$ python -q
>>> import numpy as np
>>> from numpy import linalg as LA
>>> np.set_printoptions(precision=2, suppress=True, linewidth=160, sign=" ")
>>> F = np.cumsum(np.array([[-2, 2, -2],
...     [-1, 2, -2],
...     [-1, 2, 2],
...     [-1, -3, 0],
...     [-2, 0, -3],
...     [-2, -1, 2],
...     [-1, 0, -3],
...     [3, -3, 0],
...     [2, 2, -1],
...     [2, 2, -3],
...     [3, 0, -2],
...     [0, -2, -1],
...     [-3, 0, 1],
...     [2, -3, -2],
...     [0, -1, 1],
...     [0, 1, -1],
...     [0, 3, 0],
...     [0, 1, -3],
...     [0, 2, -3],
...     [-3, -2, 0],
...     [-2, 2, 1],
...     [3, -3, 0],
...     [2, 0, -3],
...     [2, -2, 1],
...     [0, 1, -2],
...     [-3, -1, 2],
...     [1, 0, 1],
...     [2, 3, 0],
...     [-2, 1, 0],
...     [2, 2, -1],
...     [-1, 0, -3]]), axis=0)
>>> F
array([[ -2,   2,  -2],
       [ -3,   4,  -4],
       [ -4,   6,  -2],
       [ -5,   3,  -2],
       [ -7,   3,  -5],
       [ -9,   2,  -3],
       [-10,   2,  -6],
       [ -7,  -1,  -6],
       [ -5,   1,  -7],
       [ -3,   3, -10],
       [  0,   3, -12],
       [  0,   1, -13],
       [ -3,   1, -12],
       [ -1,  -2, -14],
       [ -1,  -3, -13],
       [ -1,  -2, -14],
       [ -1,   1, -14],
       [ -1,   2, -17],
       [ -1,   4, -20],
       [ -4,   2, -20],
       [ -6,   4, -19],
       [ -3,   1, -19],
       [ -1,   1, -22],
       [  1,  -1, -21],
       [  1,   0, -23],
       [ -2,  -1, -21],
       [ -1,  -1, -20],
       [  1,   2, -20],
       [ -1,   3, -20],
       [  1,   5, -21],
       [  0,   5, -24]])
>>> cen = F - F.mean(axis=0)
>>> evecs = LA.svd(cen)[2][:1]
>>> Y = cen - cen @ evecs.T @ evecs
>>> np.cov(cen @ evecs.T, rowvar=False)
array( 56.27)
>>> np.round(LA.norm(Y) / LA.norm(cen), 2)
np.float64(0.38)
>>> Y.std(axis=0)
array([ 2.04,  2.16,  0.6 ])
>>> np.round(np.diag(evecs.T @ evecs), 2) + 0
array([ 0.08,  0.  ,  0.92])
>>> d = LA.norm(F[:, None] - F[None], axis=-1)
>>> d[:5, :5]
array([[ 0.  ,  3.  ,  4.47,  3.16,  5.92],
       [ 3.  ,  0.  ,  3.  ,  3.  ,  4.24],
       [ 4.47,  3.  ,  0.  ,  3.16,  5.2 ],
       [ 3.16,  3.  ,  3.16,  0.  ,  3.61],
       [ 5.92,  4.24,  5.2 ,  3.61,  0.  ]])
>>> print(np.flatnonzero(d[20] < d.mean() / 2))
[ 19  20  21]
>>> LA.matrix_rank(d ** 2)
np.int64(5)
>>> data = np.loadtxt("block2.csv", delimiter=",")
>>> data
array([[ 99.99,  38.82,  58.62,  59.96,  39.96,   0.43,  58.1 ,  40.01],
       [100.39,  40.94,  60.98,  59.91,  40.88,  -0.19,  59.24,  39.11],
       [ 98.55,  39.78,  58.8 ,  60.06,  41.35,  -0.05,  59.81,  38.03],
       [101.36,  40.72,  62.26,  61.09,  41.09,  -0.71,  59.87,  40.47],
       [ 98.98,  41.3 ,  61.06,  61.21,  38.  ,   0.38,  61.13,  39.2 ],
       [ 99.03,  41.57,  59.44,  60.15,  40.13,   0.27,  60.81,  40.05],
       [100.14,  41.23,  62.08,  61.14,  41.03,   0.3 ,  59.09,  39.91],
       [ 99.72,  40.4 ,  59.64,  61.93,  40.24,   0.57,  59.04,  40.86],
       [100.73,  39.15,  59.67,  60.95,  38.43,   0.74,  58.85,  39.02],
       [ 98.64,  40.55,  61.44,  59.49,  37.64,   1.22,  60.06,  40.94],
       [ 99.64,  39.06,  59.71,  60.  ,  41.24,  -1.64,  61.29,  38.74],
       [100.31,  40.2 ,  59.61,  58.95,  40.08,  -0.24,  58.61,  40.48],
       [ 99.64,  40.95,  60.15,  60.01,  40.44,  -0.41,  59.66,  39.62],
       [ 99.95,  38.95,  60.8 ,  60.5 ,  39.66,   0.77,  59.37,  39.01],
       [100.9 ,  39.43,  60.51,  61.77,  41.26,  -0.15,  59.25,  40.24],
       [ 99.24,  39.46,  58.26,  58.99,  40.85,  -0.46,  59.61,  40.69],
       [ 98.74,  41.82,  59.35,  61.02,  38.48,   0.5 ,  58.93,  42.1 ],
       [ 98.6 ,  40.91,  60.14,  60.68,  40.49,  -0.82,  60.22,  40.85],
       [ 99.12,  38.82,  58.62,  57.71,  40.78,   0.91,  58.84,  39.74],
       [ 99.88,  40.49,  60.49,  59.84,  39.54,  -0.23,  60.65,  40.  ],
       [100.05,  38.74,  59.42,  59.34,  40.17,   1.38,  60.61,  40.18],
       [ 98.2 ,  40.95,  58.89,  59.83,  39.09,  -0.09,  60.92,  39.58],
       [101.08,  39.97,  61.14,  60.7 ,  40.29,   0.03,  60.17,  39.3 ],
       [ 99.54,  37.76,  60.07,  61.95,  38.96,  -1.4 ,  60.  ,  40.93],
       [100.19,  39.61,  61.55,  60.1 ,  40.57,   0.39,  60.96,  41.25],
       [ 99.52,  39.14,  58.89,  59.77,  42.88,  -1.1 ,  61.57,  40.63],
       [ 99.67,  40.56,  60.23,  60.02,  41.74,   1.23,  58.62,  39.57],
       [ 99.9 ,  40.12,  59.54,  58.94,  39.68,   0.54,  58.4 ,  40.12],
       [100.16,  40.64,  58.77,  60.38,  40.45,  -1.09,  58.89,  40.05],
       [ 99.64,  38.14,  60.  ,  60.53,  39.79,  -1.11,  59.8 ,  39.67],
       [100.83,  39.31,  59.9 ,  61.41,  40.34,   0.66,  60.43,  39.03],
       [100.01,  40.81,  59.41,  60.92,  40.7 ,   0.75,  61.5 ,  39.83]])
>>> d = LA.norm(data[:, None] - data[None], axis=-1)
>>> (d + 1e9 * np.eye(32)).round(6).argmin(axis=1)
array([ 27,  12,  10,   6,  19,  21,   3,  14,  13,   4,  29,  27,   1,   8,  22,  11,   7,  12,  15,  12,  13,   5,  30,  29,  19,  10,   1,  11,  12,  23,
        22,   5])
>>> d.shape
(32, 32)
>>> d[:5, :5]
array([[ 0.  ,  3.68,  3.47,  5.09,  5.33],
       [ 3.68,  0.  ,  3.35,  2.57,  4.  ],
       [ 3.47,  3.35,  0.  ,  5.32,  4.84],
       [ 5.09,  2.57,  5.32,  0.  ,  4.63],
       [ 5.33,  4.  ,  4.84,  4.63,  0.  ]])
